% ipython --no-banner

In [1]: import numpy as np

In [2]: from numpy import linalg as LA

In [3]: np.set_printoptions(suppress=True, linewidth=200)

In [4]: m1 = np.loadtxt("out17.csv", delimiter=",")

In [5]: print(m1)
[[ 19.916  -1.372  -1.212]
 [ 13.93   10.181 -10.115]
 [ -9.827  16.569   5.376]
 [  7.567  -1.945  18.411]
 [  0.084  -1.629 -19.933]
 [ -5.507 -17.667  -7.585]
 [-14.001  -8.27   11.643]
 [ 17.872   8.501  -2.883]
 [ 13.764   1.542 -14.428]
 [  7.605   3.903 -18.081]
 [  1.837  15.982  11.882]
 [  7.125  14.062 -12.308]
 [-18.868   4.872  -4.5  ]
 [  1.071  -6.353  18.934]
 [-15.83   -0.2    12.222]
 [ 18.355  -1.572  -7.787]
 [-14.058  -5.95   12.922]]

In [6]: q, vecs = LA.qr(m1[:, :1])[0], LA.qr(m1[:, 1:])[0]

In [7]: sv = LA.svd(q.T @ vecs, compute_uv=False)

In [8]: print((sv > 0.9).sum())
0

In [9]: print(sv.round(3))
[0.43]

In [10]: print(np.round(LA.norm(q @ q.T - vecs @ vecs.T, 2), 3))
1.0

In [11]: lab = m1[:, 2] > np.median(m1[:, 2])

In [12]: f = m1[lab].mean(axis=0) - m1[~lab].mean(axis=0)

In [13]: print(((m1 - m1.mean(axis=0)) @ f > 0).astype(int))
[0 0 1 1 0 0 1 0 0 0 1 0 1 1 1 0 1]

In [14]: print(lab.astype(int))
[1 0 1 1 0 0 1 0 0 0 1 0 0 1 1 0 1]

In [15]: print(np.argsort(-np.abs(f).round(6), kind="stable"))
[2 0 1]

In [16]: print(f.round(3))
[-8.956 -1.408 22.119]

In [17]: K = np.load("x.npy")

In [18]: print(K)
[[ 1.492  0.8    0.3  ]
 [ 0.433  0.5    0.1  ]
 [-0.963 -0.2   -0.2  ]
 [ 1.447  1.2    0.3  ]
 [ 1.478 -0.8    0.3  ]
 [ 0.496 -2.3    0.1  ]
 [ 6.504 -0.6    1.3  ]
 [ 6.936  0.1    1.4  ]
 [-4.457 -1.9   -0.9  ]
 [-2.055 -0.3   -0.4  ]
 [ 6.029 -0.6    1.2  ]
 [-6.516 -0.4   -1.3  ]
 [ 5.07   2.     1.   ]
 [ 3.985 -1.5    0.8  ]
 [-0.547 -1.2   -0.1  ]
 [ 4.001 -0.1    0.8  ]]

In [19]: Xs = K - K.mean(axis=0)

In [20]: vecs = LA.svd(Xs)[2][:2]

In [21]: Y = Xs - Xs @ vecs.T @ vecs

In [22]: print(round(LA.norm(Y) / LA.norm(Xs), 3))
0.002

In [23]: print(np.round(np.cov(Xs @ vecs.T, rowvar=False), 3) + 0)
[[15.706  0.   ]
 [ 0.     1.152]]

In [24]: basis = K[[15, 14]].astype(float)

In [25]: for _ in range(3):
    ...:     lab = LA.norm(K[:, None] - basis, axis=-1).argmin(axis=1)
    ...:     basis = np.array([K[lab == j].mean(axis=0) for j in range(2)])
    ...: 

In [26]: print(lab)
[0 1 1 0 1 1 0 0 1 1 0 1 0 0 1 0]

In [27]: print(np.abs(basis[1] - basis[0]).argmax())
0

In [28]: print(np.bincount(lab))
[8 8]

In [29]: A = np.load("layer9.npy")

In [30]: print(A.round(3))
[[-0.972  0.118 -0.205]
 [-0.075 -0.976 -0.205]
 [-0.224 -0.184  0.957]]

In [31]: rng = np.random.default_rng(32)

In [32]: lab = rng.permutation(3)

In [33]: Y = A[:, lab] * rng.choice([-1, 1], 3)

In [34]: print(Y.round(3))
[[-0.205  0.118  0.972]
 [-0.205 -0.976  0.075]
 [ 0.957 -0.184  0.224]]

In [35]: left, _, Vh = LA.svd(A.T @ Y)

In [36]: print(np.round(left @ Vh, 3) + 0)
[[ 0.  0. -1.]
 [ 0.  1.  0.]
 [ 1.  0.  0.]]

In [37]: E = np.array([[2, -6, 2, -9], [-6, 2, -6, 2], [2, -6, 2, -6], [-9, 2, -6, 2]])

In [38]: lab = rng.permutation(4)

In [39]: Y = E[:, lab] * rng.choice([-1, 1], 4)

In [40]: print(Y)
[[-6  9  2  2]
 [ 2 -2 -6 -6]
 [-6  6  2  2]
 [ 2 -2 -9 -6]]

In [41]: left, _, Vh = LA.svd(E.T @ Y)

In [42]: print(lab)
[1 3 0 2]

In [43]: print(np.round(left @ Vh, 3) + 0)
[[ 0.  0.  1.  0.]
 [ 1.  0.  0.  0.]
 [ 0.  0.  0.  1.]
 [ 0. -1.  0.  0.]]

In [44]: q, R = LA.qr(E)

In [45]: print(np.round(q @ R, 3))
[[ 2. -6.  2. -9.]
 [-6.  2. -6.  2.]
 [ 2. -6.  2. -6.]
 [-9.  2. -6.  2.]]

In [46]: print(np.round(q.T @ q, 3) + 0)
[[1. 0. 0. 0.]
 [0. 1. 0. 0.]
 [0. 0. 1. 0.]
 [0. 0. 0. 1.]]

In [47]: print(R.round(3))
[[-11.18    4.83   -8.765   5.367]
 [  0.      7.528  -0.752   9.575]
 [  0.      0.     -1.613  -0.151]
 [  0.      0.      0.     -2.121]]

In [48]: print(q.round(3) + 0)
[[-0.179 -0.682  0.05   0.707]
 [ 0.537 -0.079  0.84   0.   ]
 [-0.179 -0.682  0.05  -0.707]
 [ 0.805 -0.251 -0.538  0.   ]]

In [49]: print(np.allclose(R.T @ R, E.T @ E))
True

In [50]: print(round(abs(R[0, 0]), 3), round(float(LA.norm(E[:, 0])), 3))
11.18 11.18

In [51]: evals, vecs = LA.eig(E)

In [52]: print(np.round(E @ vecs[:, 0] - evals[0] * vecs[:, 0], 3) + 0)
[0. 0. 0. 0.]

In [53]: print(np.round(np.sort(LA.eigvals(E.T)), 3))
[-9.772 -1.228  1.361 17.639]

In [54]: evals, vecs = LA.eigh(E)

In [55]: vec = np.array([-3, -1, 3, 0])

In [56]: print(np.round(vecs * np.abs(evals) @ vecs.T, 3))
[[ 9. -2.  6. -2.]
 [-2.  6. -2.  6.]
 [ 6. -2.  6. -2.]
 [-2.  6. -2.  9.]]

In [57]: print(np.abs(E).sum(axis=1).max(), round(float(np.abs(evals).max()), 3))
19 17.639

In [58]: print(np.round(vecs * np.maximum(evals, 0) @ vecs.T, 3))
[[ 5.5 -4.   4.  -5.5]
 [-4.   4.  -4.   4. ]
 [ 4.  -4.   4.  -4. ]
 [-5.5  4.  -4.   5.5]]

In [59]: print(round(float(vec @ E @ vec / (vec @ vec)), 3), np.round(evals[0], 3), round(float(evals[-1]), 3))
0.105 -9.772 17.639

In [60]: print(vec @ E @ vec)
2

In [61]: feats = np.load("sample13.npy")

In [62]: print(feats)
[[ 2.454 -1.948 -0.04 ]
 [-1.458  1.202 -0.156]
 [-0.443 -0.687  0.111]
 [-3.077  1.548  0.289]]

In [63]: Y = feats / np.sqrt((feats ** 2).mean(axis=1, keepdims=True))

In [64]: print(LA.matrix_rank(Y) == LA.matrix_rank(feats))
True

In [65]: print(np.round(feats - feats.mean(axis=1, keepdims=True), 3))
[[ 2.299 -2.103 -0.195]
 [-1.321  1.339 -0.019]
 [-0.103 -0.347  0.451]
 [-2.664  1.961  0.702]]

In [66]: Y = np.c_[feats[:, :2] @ np.array([[7, 6], [6, 0]]), np.array([-3, 1, -2, 2])]

In [67]: print(Y.round(3))
[[  5.49   14.724  -3.   ]
 [ -2.994  -8.748   1.   ]
 [ -7.223  -2.658  -2.   ]
 [-12.251 -18.462   2.   ]]

In [68]: print(np.round(LA.norm(LA.qr(feats)[0].T @ Y, axis=0) ** 2 / ((Y ** 2).sum(axis=0) + 1e-12), 3))
[1.    1.    0.999]

In [69]: print(LA.matrix_rank(Y))
3

In [70]: print(np.round(LA.lstsq(feats, Y[:, 0])[0], 3) + 0)
[7. 6. 0.]

In [71]: print(np.round(LA.norm(Y - feats @ LA.lstsq(feats, Y)[0], axis=0), 3) + 0)
[0.    0.    0.149]

In [72]: q = feats.astype(float).copy()

In [73]: for j in range(3):
    ...:     q[:, j] -= q[:, :j] @ (q[:, :j].T @ q[:, j])
    ...:     q[:, j] /= LA.norm(q[:, j])
    ...: 

In [74]: print(q.round(3))
[[ 0.581 -0.377 -0.031]
 [-0.345  0.263 -0.816]
 [-0.105 -0.834 -0.396]
 [-0.729 -0.305  0.419]]

In [75]: print(np.round(q.T @ q, 3) + 0)
[[1. 0. 0.]
 [0. 1. 0.]
 [0. 0. 1.]]

In [76]: q, _ = LA.qr(np.array([[0.1, -1.0, 0.1], [-1.3, -0.1, -0.8], [-0.9, -0.1, 0.3]]))

In [77]: vecs, _ = LA.qr(np.array([[1.5, 0.5, 2.2, 0.0, 1.3],
    ...:     [1.5, -0.1, -1.8, 0.6, -0.4],
    ...:     [0.4, -0.7, -0.5, 1.0, -0.5],
    ...:     [-2.3, -1.3, -0.6, 0.1, -1.2],
    ...:     [-0.3, 0.7, 1.4, -2.0, 0.6]]))

In [78]: sv = 3 * 0.2 ** np.arange(3)

In [79]: data = q[:, :3] * sv @ vecs[:3]

In [80]: print(data.round(3))
[[ 0.373  0.237 -0.131  0.32   0.281]
 [-1.146  0.114 -1.943 -0.104 -0.975]
 [-0.803  0.001 -1.395 -0.089 -0.563]]

In [81]: data @ data
---------------------------------------------------------------------------
ValueError                                Traceback (most recent call last)
Cell In[81], line 1
----> 1 data @ data

ValueError: matmul: Input operand 1 has a mismatch in its core dimension 0, with gufunc signature (n?,k),(k,m?)->(n?,m?) (size 3 is different from 5)

In [82]: gram = data.T @ data

In [83]: print(LA.matrix_rank(gram))
3

In [84]: print(np.round(np.diag(gram), 3))
[2.098 0.069 5.74  0.121 1.346]

In [85]: print(np.round(np.trace(gram), 3), round((data ** 2).sum(), 3))
9.374 9.374

In [86]: print(np.round(LA.svd(data, compute_uv=False) ** 2, 3))
[9.    0.36  0.014]

In [87]: Y = data / np.sqrt((data ** 2).mean(axis=1, keepdims=True))

In [88]: print(LA.matrix_rank(data - data.mean(axis=1, keepdims=True)))
3

In [89]: print(np.round(LA.norm(Y, axis=1), 3))
[2.236 2.236 2.236]

In [90]: f = np.array([3, 1, -2])

In [91]: print(np.round(np.cross(data[1, :3], data[2, :3]), 3))
[-0.158 -0.038  0.091]

In [92]: print(np.round(np.polyval(f, data[1]), 3))
[ 0.794 -1.847  7.387 -2.072 -0.122]

In [93]: print(np.round(np.correlate(data[1], data[2], "full"), 3))
[0.645 0.038 2.682 0.072 4.189 0.139 2.921 0.083 0.783]

In [94]: f, v = data[0], data[2]

In [95]: print(round(f @ f, 3))
0.394

In [96]: print(round(f @ v, 3))
-0.303

In [97]: pr = (f @ v) / (f @ f) * f

In [98]: print(pr.round(3))
[-0.287 -0.182  0.101 -0.246 -0.215]

In [99]: print(np.round(v - pr, 3))
[-0.516  0.182 -1.496  0.157 -0.347]

In [100]: print(round(float(LA.norm(f + v) ** 2 + LA.norm(f - v) ** 2), 3))
6.619

In [101]: Y = data + rng.integers(-2, 3, (3, 1)) @ rng.integers(-2, 3, (1, 5))

In [102]: print(Y.round(3))
[[ 0.373  4.237  3.869  0.32   2.281]
 [-1.146  2.114  0.057 -0.104  0.025]
 [-0.803  2.001  0.605 -0.089  0.437]]

In [103]: print(Y - data)
[[0. 4. 4. 0. 2.]
 [0. 2. 2. 0. 1.]
 [0. 2. 2. 0. 1.]]

In [104]: arr = np.triu(rng.random((3, 3)) < 0.8, 1).astype(int)

In [105]: arr = arr + arr.T

In [106]: print(arr)
[[0 1 0]
 [1 0 1]
 [0 1 0]]

In [107]: lab = rng.permutation(3)

In [108]: print(lab)
[0 2 1]

In [109]: Y = arr[lab][:, lab]

In [110]: print(np.diag(Y))
[0 0 0]

In [111]: print(np.round(np.sort(np.abs(LA.eigvals(Y))), 3) + 0)
[0.    1.414 1.414]

In [112]: print(round(LA.det(Y), 3), round(LA.det(arr[lab]), 3))
0.0 0.0

In [113]: print(np.allclose(Y, arr))
False

In [114]: print(np.trace(Y))
0

In [115]: M = np.load("arr.npy")

In [116]: print(M)
[[-1  0  1  2  3]
 [ 4  5  6  7  8]
 [ 9 10 11 12 13]]

In [117]: left, sv, Vh = LA.svd(M)

In [118]: print(sv.round(3) + 0)
[28.474  3.041  0.   ]

In [119]: print(np.argmax(sv[:-1] / (sv[1:] + 1e-6)) + 1)
2

In [120]: Y = left[:, :2] @ np.diag(sv[:2]) @ Vh[:2]

In [121]: print(Y.round(3) + 0)
[[-1.  0.  1.  2.  3.]
 [ 4.  5.  6.  7.  8.]
 [ 9. 10. 11. 12. 13.]]

In [122]: Y = M[0, 0] * M[1:] - np.outer(M[1:, 0], M[0])

In [123]: print(Y)
[[  0  -5 -10 -15 -20]
 [  0 -10 -20 -30 -40]]

In [124]: print(LA.matrix_rank(Y), LA.matrix_rank(M))
1 2

In [125]: print(np.flatnonzero(~Y.round(6).any(axis=1)))
[]

In [126]: rank = LA.matrix_rank(M)

In [127]: print(rank)
2

In [128]: N = LA.svd(M)[2][rank:].T

In [129]: print([int(LA.matrix_rank(np.delete(M, i, axis=0))) for i in range(3)])
[2, 2, 2]

In [130]: print(np.allclose(M @ N, 0))
True

In [131]: print(LA.matrix_rank(M.T @ M), LA.matrix_rank(M @ M.T))
2 2

In [132]: print(np.round(M @ N, 3) + 0)
[[0. 0. 0.]
 [0. 0. 0.]
 [0. 0. 0.]]

In [133]: print(np.round(N @ N.T, 3) + 0)
[[ 0.4 -0.4 -0.2  0.   0.2]
 [-0.4  0.7 -0.2 -0.1  0. ]
 [-0.2 -0.2  0.8 -0.2 -0.2]
 [ 0.  -0.1 -0.2  0.7 -0.4]
 [ 0.2  0.  -0.2 -0.4  0.4]]

In [134]: print([int(LA.matrix_rank(M[:i])) for i in range(1, len(M) + 1)])
[1, 2, 2]

In [135]: print([int(LA.matrix_rank(M[:, :j + 1])) for j in range(5)])
[1, 2, 2, 2, 2]
